>>> import numpy as np
>>> import numpy.linalg as la
>>> np.set_printoptions(precision=2, suppress=True, linewidth=160)
>>> W0 = np.load("arr.npy")
>>> W0
array([[  1,  -4,  16, -64],
       [  1,  -3,   9, -27],
       [  1,  -2,   4,  -8],
       [  1,  -1,   1,  -1],
       [  1,   0,   0,   0]])
>>> # column 3 is much longer than the rest
>>> def softmax(z):
...     e = np.exp(z - z.max(axis=-1, keepdims=True))
...     return e / e.sum(axis=-1, keepdims=True)
... 
>>> np.round(softmax(W0[2] + -1), 2) + 0
array([0.05, 0.  , 0.95, 0.  ])
>>> softmax(W0).sum(axis=1)
array([1., 1., 1., 1., 1.])
>>> np.round(softmax(10 * W0[2]), 2) + 0
array([0., 0., 1., 0.])
>>> S = W0 @ W0.T / np.sqrt(4)
>>> softmax(S)[2] @ W0
array([  1.,  -4.,  16., -64.])
>>> np.round(softmax(S), 2) + 0
array([[1. , 0. , 0. , 0. , 0. ],
       [1. , 0. , 0. , 0. , 0. ],
       [1. , 0. , 0. , 0. , 0. ],
       [1. , 0. , 0. , 0. , 0. ],
       [0.2, 0.2, 0.2, 0.2, 0.2]])
>>> P = W0 @ la.solve(W0.T @ W0, W0.T)
>>> np.allclose(P @ P, P)
True
>>> np.round(la.eigvalsh(P), 2) + 0
array([0., 1., 1., 1., 1.])
>>> np.diag(P)
array([0.99, 0.77, 0.49, 0.77, 0.99])
>>> Y = np.c_[W0[:, :3] @ np.array([[-2, 1, 3], [-8, -1, 4], [-2, 8, -4]]), np.array([2, 1, -2, 0, 2])]
>>> Y
array([[ -2, 133, -77,   2],
       [  4,  76, -45,   1],
       [  6,  35, -21,  -2],
       [  4,  10,  -5,   0],
       [ -2,   1,   3,   2]])
>>> la.matrix_rank(Y)
np.int64(4)
>>> U, sv, Vh = la.svd(W0)
>>> np.argmax(sv[:-1] / (sv[1:] + 1e-6)) + 1
np.int64(1)
>>> sv
array([72.55,  3.67,  1.14,  0.33])
>>> Y = U[:, :1] @ np.diag(sv[:1]) @ Vh[:1]
>>> np.round(la.norm(W0 - Y) / la.norm(W0), 2)
np.float64(0.05)
>>> round(np.abs(W0 - Y).max(), 2)
np.float64(1.72)
>>> Y = np.array([[-5, -2, 5, 1, 5, -2, -2],
...     [1, -3, 1, 1, 4, -1, -3],
...     [-1, 3, 2, -2, 3, -5, 0],
...     [1, 3, 1, 4, 0, -2, 4],
...     [-1, 5, 5, 4, 3, -4, 3]])
>>> data = Y.T @ Y
>>> data
array([[ 29,   2, -30,  -2, -27,  16,   8],
       [  2,  56,  21,  21,   2, -34,  40],
       [-30,  21,  56,  26,  50, -43,   6],
       [ -2,  21,  26,  38,  15, -17,  23],
       [-27,   2,  50,  15,  59, -41, -13],
       [ 16, -34, -43, -17, -41,  50, -13],
       [  8,  40,   6,  23, -13, -13,  38]])
>>> # looks like rank 5
>>> U, sv, Vh = la.svd(data)
>>> sv.round(2) + 0
array([179.81, 100.21,  27.89,  16.5 ,   1.59,   0.  ,   0.  ])
>>> np.argmax(sv[:-1] / (sv[1:] + 1e-6)) + 1
np.int64(5)
>>> Y = U[:, :5] @ np.diag(sv[:5]) @ Vh[:5]
>>> Y
array([[ 29.,   2., -30.,  -2., -27.,  16.,   8.],
       [  2.,  56.,  21.,  21.,   2., -34.,  40.],
       [-30.,  21.,  56.,  26.,  50., -43.,   6.],
       [ -2.,  21.,  26.,  38.,  15., -17.,  23.],
       [-27.,   2.,  50.,  15.,  59., -41., -13.],
       [ 16., -34., -43., -17., -41.,  50., -13.],
       [  8.,  40.,   6.,  23., -13., -13.,  38.]])
>>> la.matrix_rank(data, rtol=0.05)
np.int64(4)
>>> np.round(la.norm(data - Y) / la.norm(data), 2)
np.float64(0.0)
>>> O, _ = la.qr(np.array([[-1.3], [0.7], [-2.0], [2.7]]))
>>> feats = O @ O.T
>>> feats
array([[ 0.13, -0.07,  0.19, -0.26],
       [-0.07,  0.04, -0.1 ,  0.14],
       [ 0.19, -0.1 ,  0.3 , -0.4 ],
       [-0.26,  0.14, -0.4 ,  0.54]])
>>> vec = np.array([-1, 3, -3, 3])
>>> feats @ vec
array([-1.69,  0.91, -2.6 ,  3.51])
>>> round(float((vec - feats @ vec) @ (feats @ vec)), 2)
-0.0
>>> la.eigvalsh(2 * feats - np.eye(4))
array([-1., -1., -1.,  1.])
>>> vals, evecs = la.eigh(feats)
>>> vec = np.array([-2, 0, 3, 1])
>>> np.round(la.eigvalsh(feats[1:, 1:]), 2) + 0
array([0.  , 0.  , 0.87])
>>> round(float(vec @ feats @ vec), 2)
0.04
>>> round(float(vec @ feats @ vec / (vec @ vec)), 2), np.round(vals[0], 2), round(vals[-1], 2)
(0.0, np.float64(-0.0), np.float64(1.0))
>>> feats @ la.pinv(feats) @ feats
array([[ 0.13, -0.07,  0.19, -0.26],
       [-0.07,  0.04, -0.1 ,  0.14],
       [ 0.19, -0.1 ,  0.3 , -0.4 ],
       [-0.26,  0.14, -0.4 ,  0.54]])
>>> la.lstsq(feats[:-1].T, feats[-1])[2]
np.int32(1)
>>> np.unique(feats.round(6), axis=0).shape
(4, 4)
>>> round(float(np.trace(la.pinv(feats) @ feats)), 2)
1.0
>>> vals, evecs = la.eigh(data)
>>> vec = np.array([2, 6, 1, 6, 4, 1, 9])
>>> (np.sign(evecs[:, -1].round(6)) == np.sign(evecs[0, -1].round(6))).astype(int)
array([1, 0, 0, 0, 0, 1, 0])
>>> np.round(la.eigvalsh(data[1:, 1:]), 2) + 0
array([  0.  ,   0.89,   4.9 ,  27.86,  91.72, 171.63])
>>> evecs * np.abs(vals) @ evecs.T
array([[ 29.,   2., -30.,  -2., -27.,  16.,   8.],
       [  2.,  56.,  21.,  21.,   2., -34.,  40.],
       [-30.,  21.,  56.,  26.,  50., -43.,   6.],
       [ -2.,  21.,  26.,  38.,  15., -17.,  23.],
       [-27.,   2.,  50.,  15.,  59., -41., -13.],
       [ 16., -34., -43., -17., -41.,  50., -13.],
       [  8.,  40.,   6.,  23., -13., -13.,  38.]])
